$ python -q
>>> import numpy as np
>>> np.set_printoptions(precision=1, suppress=True, linewidth=120, sign=" ")
>>> K = np.load("out7.npy")
>>> print(K.round(1) + 0)
[[ 0.   1.   1.  -0.9  0.4  1.  -0.6  0.6]
 [-0.2  1.   1.  -1.   1.   1.  -0.3  1. ]
 [-0.4 -0.9 -0.9  1.  -1.  -1.   0.4 -1. ]
 [ 0.2 -1.  -1.   1.  -1.  -1.   0.4 -1. ]
 [ 0.6  0.9  0.7 -1.   1.   0.5 -0.3  1. ]
 [-0.2  0.1  0.4  0.7 -0.5  0.7 -0.1 -0.6]
 [ 0.6  1.   1.  -1.   1.   1.  -0.6  1. ]
 [ 0.2  0.6  0.2 -0.7  0.3  1.  -0.4  0.5]
 [ 0.   0.8  0.9 -1.   0.8  0.7 -0.1  0.9]
 [ 0.   0.5  0.5  0.4 -0.5  1.  -0.3 -0.5]
 [-0.7 -1.  -0.9  1.  -1.  -1.   0.6 -1. ]
 [ 0.3  1.   1.  -1.   1.   0.7 -0.1  1. ]
 [ 0.1  0.6  0.8 -1.   0.8  0.   0.   0.9]
 [-0.7 -0.9 -0.4  1.  -1.  -1.   0.5 -1. ]
 [ 0.6 -0.8 -1.   0.  -0.1 -0.3 -0.3  0.2]
 [-0.4 -0.9 -0.9  1.  -0.9 -1.   0.6 -1. ]
 [ 0.3  0.2  0.1 -1.   0.9 -0.9  0.1  0.9]
 [ 0.6 -0.3 -1.  -0.7  0.3  0.6 -0.4  0.6]
 [-0.5 -0.3  0.2  1.  -0.9  0.3  0.1 -1. ]
 [ 0.4 -0.2 -0.8 -0.6  0.4 -0.1 -0.1  0.6]
 [ 0.4 -0.8 -1.   1.  -0.9  0.7 -0.4 -0.8]
 [ 0.8 -0.8 -1.  -1.   0.9 -1.  -0.1  1. ]
 [ 0.5 -0.9 -1.   1.  -1.   1.  -0.6 -1. ]
 [-0.5  0.1  0.9  0.9 -0.6 -0.1  0.2 -0.8]
 [-0.5 -0.4  0.3  1.  -0.9  0.   0.2 -0.9]
 [ 0.2  0.4  0.6 -1.   0.9 -0.8  0.1  0.9]
 [-0.6 -0.3  0.6  1.  -0.9  0.2  0.2 -1. ]
 [ 0.2 -0.9 -1.   1.  -0.9 -0.4 -0.1 -0.9]
 [ 0.5  0.1 -0.9 -0.5  0.   0.9 -0.5  0.4]
 [-0.3  1.   1.  -1.   1.   0.9  0.1  1. ]
 [-0.4 -0.8 -0.4  0.9 -0.5 -1.   0.5 -0.7]
 [-0.7  0.9  1.   1.  -0.9  1.  -0.2 -1. ]
 [ 0.2 -0.8 -1.   1.  -0.9  0.8 -0.3 -1. ]]
>>> D = np.linalg.norm(K[:, None] - K[None], axis=-1)
>>> print(np.flatnonzero(D[1] < D.mean() / 2))
[  0   1   4   6   8  11  12  29]
>>> print(np.unravel_index(D.round(6).argmax(), D.shape))
(np.int64(6), np.int64(10))
>>> arr = np.load("run18.npy")
>>> print(arr)
[[-0.5  0.4 -1.5  0.   0.5  0.9  0.2  0.1  0.8 -0.5]
 [-0.7  0.4 -1.4  0.1  0.4  0.8  0.  -0.1  0.8 -0.3]
 [ 0.4  0.2  1.4 -0.7  0.4  1.6  0.9 -0.5  0.8  0.1]]
>>> print(np.linalg.norm(arr, axis=1).argmax())
2
>>> print(round(float(arr[0] @ arr[2]), 1))
0.1
>>> M2 = arr / np.sqrt((arr ** 2).mean(axis=1, keepdims=True))
>>> print(np.linalg.matrix_rank(M2) == np.linalg.matrix_rank(arr))
True
